$ python -q
>>> import numpy as np
>>> from numpy import linalg as LA
>>> np.set_printoptions(precision=2, suppress=True, linewidth=100)
>>> m1 = np.loadtxt("test0.csv", delimiter=",")
>>> m1
array([[ 0.82, -0.93,  0.94,  2.51, -1.78, -3.21, -1.67],
       [-0.11,  3.49, -1.14, -1.03,  2.57, -0.16,  1.94],
       [-0.96,  1.64,  3.11, -2.93,  0.72,  0.73,  1.43],
       [ 1.59, -3.06, -0.1 ,  3.57, -0.35,  0.38, -0.22],
       [ 0.35,  0.73, -1.56, -3.32,  0.05, -1.6 , -2.89],
       [-2.57,  0.37,  1.33, -0.64,  1.63,  0.85, -3.56],
       [-3.82, -1.33,  1.23,  0.47,  2.25,  0.22,  1.35],
       [ 0.17,  1.99, -3.14, -1.61,  1.8 , -0.5 , -2.25],
       [ 2.55,  2.22, -2.97,  1.57, -0.19,  1.49,  0.02],
       [ 0.49, -0.15, -1.37,  3.33,  3.33,  0.2 ,  0.8 ],
       [-2.55,  0.77, -1.61, -2.6 ,  1.48,  1.94, -1.62],
       [ 1.12, -0.31, -3.26, -1.4 ,  1.6 , -2.15,  1.97],
       [-1.01, -0.41, -3.92, -1.64, -0.29, -1.09,  2.13],
       [ 0.78, -0.32,  1.69, -1.58,  2.55, -2.51,  2.47],
       [ 0.48,  3.48, -1.6 , -1.  , -0.08, -3.01,  0.19],
       [-2.6 , -3.87, -0.75,  0.44,  0.48,  1.  , -1.14],
       [ 1.11, -0.79, -1.28, -1.45,  3.55,  1.8 ,  1.89],
       [-1.19,  0.78,  2.04, -1.93, -1.46, -1.58,  3.24],
       [ 0.71,  3.09, -2.71,  0.74,  1.2 , -1.33, -1.97],
       [-1.88,  1.91, -0.23, -2.32, -1.18, -1.9 , -2.71],
       [ 0.95,  2.5 , -0.27, -1.46, -1.81, -0.57,  3.47],
       [ 2.54, -2.07, -1.06, -0.54, -0.73,  2.77, -2.16],
       [-0.56,  0.75,  2.35,  2.88, -1.84,  1.19, -2.34],
       [ 1.95,  1.75, -3.48, -1.98,  0.52,  1.07, -0.82],
       [ 0.13, -3.64, -1.2 ,  1.59, -2.61, -0.28,  0.94],
       [ 1.94, -1.86,  0.96,  0.53,  1.4 ,  0.56, -3.78],
       [ 0.08,  0.52, -3.83,  1.25,  1.35, -2.48, -0.7 ],
       [ 4.07, -0.34, -0.31,  1.12, -2.07, -1.64, -0.16],
       [ 1.96, -0.3 ,  0.12, -0.75, -0.08,  1.79,  4.15],
       [ 0.26, -0.32,  1.22, -1.  , -1.72, -1.96, -3.94],
       [-0.02, -2.17, -3.43,  0.17,  2.45, -1.57,  0.13],
       [-0.87, -2.14, -0.53,  0.8 ,  0.23, -4.22,  0.93]])
>>> Y = np.c_[m1[:, :2] @ np.array([[4, 3], [4, 9]]), np.array([-5, -1, -4, 4, 0, -1, -4, -5, 3, -5, -2, -4, 1, 3, -3, -1, -5, 0, 0, -2, -4, -1, -4, -5, 3, 4, -3, -3, 5, -1, -4, -3])]
>>> Y
array([[ -0.44,  -5.91,  -5.  ],
       [ 13.52,  31.08,  -1.  ],
       [  2.72,  11.88,  -4.  ],
       [ -5.88, -22.77,   4.  ],
       [  4.32,   7.62,   0.  ],
       [ -8.8 ,  -4.38,  -1.  ],
       [-20.6 , -23.43,  -4.  ],
       [  8.64,  18.42,  -5.  ],
       [ 19.08,  27.63,   3.  ],
       [  1.36,   0.12,  -5.  ],
       [ -7.12,  -0.72,  -2.  ],
       [  3.24,   0.57,  -4.  ],
       [ -5.68,  -6.72,   1.  ],
       [  1.84,  -0.54,   3.  ],
       [ 15.84,  32.76,  -3.  ],
       [-25.88, -42.63,  -1.  ],
       [  1.28,  -3.78,  -5.  ],
       [ -1.64,   3.45,   0.  ],
       [ 15.2 ,  29.94,   0.  ],
       [  0.12,  11.55,  -2.  ],
       [ 13.8 ,  25.35,  -4.  ],
       [  1.88, -11.01,  -1.  ],
       [  0.76,   5.07,  -4.  ],
       [ 14.8 ,  21.6 ,  -5.  ],
       [-14.04, -32.37,   3.  ],
       [  0.32, -10.92,   4.  ],
       [  2.4 ,   4.92,  -3.  ],
       [ 14.92,   9.15,  -3.  ],
       [  6.64,   3.18,   5.  ],
       [ -0.24,  -2.1 ,  -1.  ],
       [ -8.76, -19.59,  -4.  ],
       [-12.04, -21.87,  -3.  ]])
>>> LA.norm(LA.qr(m1)[0].T @ Y, axis=0) ** 2 / ((Y ** 2).sum(axis=0) + 1e-12)
array([1.  , 1.  , 0.24])
>>> LA.matrix_rank(Y)
np.int64(3)
>>> np.round(LA.lstsq(m1, Y[:, 0])[0], 2) + 0
array([4., 4., 0., 0., 0., 0., 0.])
>>> np.round(LA.norm(Y - m1 @ LA.lstsq(m1, Y)[0], axis=0), 2) + 0
array([ 0.  ,  0.  , 16.46])
>>> arr = np.array([[1, 1, -2],
...     [2, -2, -1],
...     [-1, 1, -2],
...     [-2, 2, 1],
...     [1, -1, 2],
...     [1, 1, 0],
...     [0, 2, -1],
...     [9, -7, -6]])
>>> Y = arr / LA.norm(arr, axis=1, keepdims=True)
>>> C2 = Y @ Y.T
>>> (C2 - 2 * np.eye(8)).round(6).argmax(axis=1)
array([6, 7, 6, 6, 1, 6, 0, 1])
>>> LA.norm(Y, axis=1)
array([1., 1., 1., 1., 1., 1., 1., 1.])
>>> C2.round(2) + 0
array([[ 1.  ,  0.27,  0.67, -0.27, -0.67,  0.58,  0.73,  0.44],
       [ 0.27,  1.  , -0.27, -1.  ,  0.27,  0.  , -0.45,  0.98],
       [ 0.67, -0.27,  1.  ,  0.27, -1.  ,  0.  ,  0.73, -0.13],
       [-0.27, -1.  ,  0.27,  1.  , -0.27,  0.  ,  0.45, -0.98],
       [-0.67,  0.27, -1.  , -0.27,  1.  ,  0.  , -0.73,  0.13],
       [ 0.58,  0.  ,  0.  ,  0.  ,  0.  ,  1.  ,  0.63,  0.11],
       [ 0.73, -0.45,  0.73,  0.45, -0.73,  0.63,  1.  , -0.28],
       [ 0.44,  0.98, -0.13, -0.98,  0.13,  0.11, -0.28,  1.  ]])
>>> blk = np.stack([arr, -3 * arr, arr[::-1]])
>>> blk.shape
(3, 8, 3)
>>> LA.matrix_rank(blk.reshape(3, -1))
np.int64(2)
>>> LA.norm(blk, axis=(1, 2))
array([14.46, 43.37, 14.46])
>>> np.einsum("bij,cij->bc", blk, blk)
array([[ 209, -627,   18],
       [-627, 1881,  -54],
       [  18,  -54,  209]])
>>> O, Rm = LA.qr(arr)
>>> O.shape, Rm.shape
((8, 3), (3, 3))
>>> O.round(2) + 0
array([[-0.1 ,  0.54, -0.16],
       [-0.21, -0.14,  0.  ],
       [ 0.1 ,  0.07, -0.64],
       [ 0.21,  0.14,  0.  ],
       [-0.1 , -0.07,  0.64],
       [-0.1 ,  0.54,  0.35],
       [ 0.  ,  0.61, -0.03],
       [-0.93, -0.04, -0.16]])
>>> Rm
array([[-9.64,  7.36,  5.81],
       [ 0.  ,  3.29, -1.45],
       [ 0.  ,  0.  ,  3.9 ]])
>>> np.abs(np.diag(Rm))
array([9.64, 3.29, 3.9 ])
>>> np.round(abs(Rm[0, 0]), 2), round(float(LA.norm(arr[:, 0])), 2)
(np.float64(9.64), 9.64)
>>> data = np.array([[-1.7, 1.5, 0.2, 0.3],
...     [0.7, -0.4, -0.3, 1.8],
...     [0.8, -1.4, -0.3, 0.2],
...     [-0.7, -1.4, 0.8, -1.2],
...     [2.1, -0.8, 1.6, 0.6],
...     [1.2, -0.2, -1.5, -1.9],
...     [0.4, 1.1, 0.8, -2.3]])
>>> data
array([[-1.7,  1.5,  0.2,  0.3],
       [ 0.7, -0.4, -0.3,  1.8],
       [ 0.8, -1.4, -0.3,  0.2],
       [-0.7, -1.4,  0.8, -1.2],
       [ 2.1, -0.8,  1.6,  0.6],
       [ 1.2, -0.2, -1.5, -1.9],
       [ 0.4,  1.1,  0.8, -2.3]])
>>> vec = np.array([-1, -3, 6, -4])
>>> rhs = data @ vec
>>> np.round(LA.pinv(data) @ data, 2) + 0
array([[1., 0., 0., 0.],
       [0., 1., 0., 0.],
       [0., 0., 1., 0.],
       [0., 0., 0., 1.]])
>>> LA.lstsq(data, rhs)[0]
array([-1., -3.,  6., -4.])
>>> try:
...     LA.solve(data, rhs)
... except LA.LinAlgError as e:
...     print("failed:", e)
... 
failed: Last 2 dimensions of the array must be square
>>> rng = np.random.default_rng(99279)
>>> rhs = rhs + 0.05 * rng.normal(size=7)
>>> rhs
array([-2.81, -8.57,  0.75, 14.42,  7.47, -1.98, 10.34])
>>> beta, *_ = LA.lstsq(data, rhs)
>>> [round(float(LA.norm(LA.solve(data.T @ data + lam * np.eye(4), data.T @ rhs))), 2) for lam in (0, 1, 10, 100)]
[7.86, 6.82, 3.29, 0.58]
>>> beta.round()
array([-1., -3.,  6., -4.])
